% ipython --no-banner

In [1]: import numpy as np

In [2]: np.set_printoptions(precision=3, suppress=True, linewidth=120, sign=" ")

In [3]: rnd = lambda a: np.round(a, 3) + 0

In [4]: K = np.loadtxt("run18.csv", delimiter=",")

In [5]: print(K)
[[ 0.828 -0.569 -0.94   1.54 ]
 [ 0.156 -0.087 -0.145  0.345]
 [ 0.556  0.163 -0.323  0.818]
 [-0.187  0.103  0.545 -1.304]
 [-0.173  0.625  0.396  0.121]
 [-0.561 -0.132  0.397 -0.589]
 [-0.196  0.635  0.787 -0.5  ]
 [ 0.02  -0.181 -0.027 -0.069]
 [-0.345  0.392 -0.236  0.625]
 [-0.115 -0.829 -0.085 -0.201]
 [ 0.002  0.282  0.135  0.15 ]]

In [6]: M2 = np.c_[K[:, :1] @ np.array([[0]]), np.array([1, -2, 2, -3, 2, -2, 3, -1, 2, 2, -3])]

In [7]: print(M2)
[[ 0.  1.]
 [ 0. -2.]
 [ 0.  2.]
 [ 0. -3.]
 [ 0.  2.]
 [ 0. -2.]
 [ 0.  3.]
 [ 0. -1.]
 [ 0.  2.]
 [ 0.  2.]
 [ 0. -3.]]

In [8]: print(rnd(np.linalg.norm(np.linalg.qr(K)[0].T @ M2, axis=0) ** 2 / ((M2 ** 2).sum(axis=0) + 1e-12)))
[ 0.     0.291]

In [9]: print(np.linalg.matrix_rank(np.c_[K, M2]))
5

In [10]: print(rnd(np.linalg.norm(M2 - K @ np.linalg.lstsq(K, M2)[0], axis=0)))
[ 0.     6.132]

In [11]: print(np.linalg.matrix_rank(M2))
1

In [12]: W1 = np.array([[2, -2], [3, 1], [0, -3], [1, -3]])

In [13]: c = np.array([1, 2])

In [14]: H = np.maximum(K @ W1 + c, 0)

In [15]: print((H > 0).astype(int))
[[ 1  0]
 [ 1  1]
 [ 1  0]
 [ 0  1]
 [ 1  1]
 [ 0  1]
 [ 1  1]
 [ 1  1]
 [ 1  1]
 [ 0  1]
 [ 1  1]]

In [16]: print(np.linalg.matrix_rank(H))
2

In [17]: Z = np.array([[-2, 2, 3], [3, -4, -3]])

In [18]: print((H @ Z).round(6).argmax(axis=1))
[ 2  2  2  0  2  0  0  0  0  0  2]

In [19]: print(W1 @ Z)
[[-10  12  12]
 [ -3   2   6]
 [ -9  12   9]
 [-11  14  12]]

In [20]: print(rnd(np.linalg.norm(K) ** 2 / np.linalg.norm(K, 2) ** 2))
1.328

In [21]: print(rnd(np.linalg.norm(K[7], 1)), rnd(np.linalg.norm(K[7], np.inf)))
0.297 0.181

In [22]: d = np.linalg.norm(K[:, None] - K[None], axis=-1)

In [23]: print(np.flatnonzero(d[4] < d.mean() / 2))
[  4  10]

In [24]: print(rnd(d[:5, :5]))
[[ 0.     1.656  1.23   3.432  2.495]
 [ 1.656  0.     0.691  1.83   0.979]
 [ 1.23   0.691  0.     2.411  1.322]
 [ 3.432  1.83   2.411  0.     1.525]
 [ 2.495  0.979  1.322  1.525  0.   ]]

In [25]: print((d + 1e9 * np.eye(11)).round(6).argmin(axis=1))
[  2   7   1   5  10   3   4   1  10   7   4]

In [26]: print(d.mean(axis=1).argmax())
0

In [27]: print(rnd(np.linalg.norm(K, axis=1)))
[ 2.065  0.415  1.053  1.429  0.769  0.915  1.145  0.197  0.848  0.865  0.347]

In [28]: print(rnd(d[4]))
[ 2.495  0.979  1.322  1.525  0.     1.108  0.734  0.95   0.859  1.566  0.466]

In [29]: print(np.linalg.matrix_rank(d ** 2))
6

In [30]: print(d[4].round(6).argsort(kind="stable")[:4])
[  4  10   6   8]
